>>> import numpy as np
>>> import numpy.linalg as la
>>> np.set_printoptions(precision=2, suppress=True, linewidth=100)
>>> tidy = lambda a: np.round(a, 2) + 0
>>> K = np.loadtxt("w.csv", delimiter=",")
>>> print(K)
[[15.92 19.2  -1.7 ]
 [ 4.46  0.65 -4.75]
 [ 2.4  -4.15  0.94]
 [ 1.72 -3.56  1.09]
 [16.52 19.98 -1.5 ]
 [ 3.65 -5.32  0.61]
 [ 2.77 -0.9  -4.36]
 [ 1.74 -3.17  1.03]
 [15.21 19.06 -0.93]
 [ 4.65  0.02 -2.62]
 [ 1.7  -3.39  0.42]
 [ 0.85 -3.34  1.2 ]
 [15.81 18.37 -1.26]
 [ 3.84  1.44 -3.97]
 [ 4.17  0.37 -2.82]
 [ 0.06 -4.3   1.06]
 [15.86 19.35 -2.4 ]
 [ 4.47  0.5  -3.97]
 [-0.46 -3.99 -0.7 ]
 [ 3.72 -0.4  -6.08]
 [15.44 21.62 -1.43]
 [ 3.89 -1.44 -4.55]
 [15.79 19.8  -1.4 ]
 [ 2.98  0.97 -2.99]
 [ 0.35 -5.49  0.65]
 [ 1.7  -3.6   1.32]]
>>> A2 = np.c_[K[:, :2] @ np.array([[2, 0], [1, -1]]), np.array([8, -2, 6, 9, 7, -7, 2, 9, -6, -8, 9, 4, 7, 7, -2, -8, -6, 7, -4, 1, 9, 1, 5, 0, 8, -7])]
>>> print(tidy(A2))
[[ 51.04 -19.2    8.  ]
 [  9.57  -0.65  -2.  ]
 [  0.65   4.15   6.  ]
 [ -0.12   3.56   9.  ]
 [ 53.02 -19.98   7.  ]
 [  1.98   5.32  -7.  ]
 [  4.64   0.9    2.  ]
 [  0.31   3.17   9.  ]
 [ 49.48 -19.06  -6.  ]
 [  9.32  -0.02  -8.  ]
 [  0.01   3.39   9.  ]
 [ -1.64   3.34   4.  ]
 [ 49.99 -18.37   7.  ]
 [  9.12  -1.44   7.  ]
 [  8.71  -0.37  -2.  ]
 [ -4.18   4.3   -8.  ]
 [ 51.07 -19.35  -6.  ]
 [  9.44  -0.5    7.  ]
 [ -4.91   3.99  -4.  ]
 [  7.04   0.4    1.  ]
 [ 52.5  -21.62   9.  ]
 [  6.34   1.44   1.  ]
 [ 51.38 -19.8    5.  ]
 [  6.93  -0.97   0.  ]
 [ -4.79   5.49   8.  ]
 [ -0.2    3.6   -7.  ]]
>>> print(tidy(la.norm(la.qr(K)[0].T @ A2, axis=0) ** 2 / ((A2 ** 2).sum(axis=0) + 1e-12)))
[1.  1.  0.1]
>>> print(tidy(la.lstsq(K, A2[:, 0])[0]))
[2. 1. 0.]
>>> vec = np.array([2, 1, 2])
>>> h1 = np.maximum(K @ vec, 0)
>>> print(tidy(np.tanh(K @ vec)))
[ 1.    0.07  0.99  0.97  1.    1.   -1.    0.98  1.    1.    0.69  0.64  1.    0.83  1.   -0.97
  1.    0.91 -1.   -1.    1.   -0.99  1.    0.74 -1.    0.98]
>>> print(K * (h1 > 1e-9)[:, None])
[[15.92 19.2  -1.7 ]
 [ 4.46  0.65 -4.75]
 [ 2.4  -4.15  0.94]
 [ 1.72 -3.56  1.09]
 [16.52 19.98 -1.5 ]
 [ 3.65 -5.32  0.61]
 [ 0.   -0.   -0.  ]
 [ 1.74 -3.17  1.03]
 [15.21 19.06 -0.93]
 [ 4.65  0.02 -2.62]
 [ 1.7  -3.39  0.42]
 [ 0.85 -3.34  1.2 ]
 [15.81 18.37 -1.26]
 [ 3.84  1.44 -3.97]
 [ 4.17  0.37 -2.82]
 [ 0.   -0.    0.  ]
 [15.86 19.35 -2.4 ]
 [ 4.47  0.5  -3.97]
 [-0.   -0.   -0.  ]
 [ 0.   -0.   -0.  ]
 [15.44 21.62 -1.43]
 [ 0.   -0.   -0.  ]
 [15.79 19.8  -1.4 ]
 [ 2.98  0.97 -2.99]
 [ 0.   -0.    0.  ]
 [ 1.7  -3.6   1.32]]
>>> Xs = K - K.mean(axis=0)
>>> V = la.svd(Xs)[2][:1]
>>> A2 = Xs - Xs @ V.T @ V
>>> print(tidy(A2.std(axis=0)))
[0.71 0.44 2.13]
>>> print(tidy(np.cov(Xs @ V.T, rowvar=False)))
137.39
>>> C = K[[15, 0]].astype(float)
>>> for _ in range(5):
...     z = la.norm(K[:, None] - C, axis=-1).argmin(axis=1)
...     C = np.array([K[z == j].mean(axis=0) for j in range(2)])
... 
>>> print(z)
[1 0 0 0 1 0 0 0 1 0 0 0 1 0 0 0 1 0 0 0 1 0 1 0 0 0]
>>> print(tidy(C[1] - C[0]))
[13.23 21.68 -0.02]
>>> print(tidy(C))
[[ 2.56 -2.06 -1.5 ]
 [15.79 19.63 -1.52]]
>>> print(np.abs(C[1] - C[0]).argmax())
1
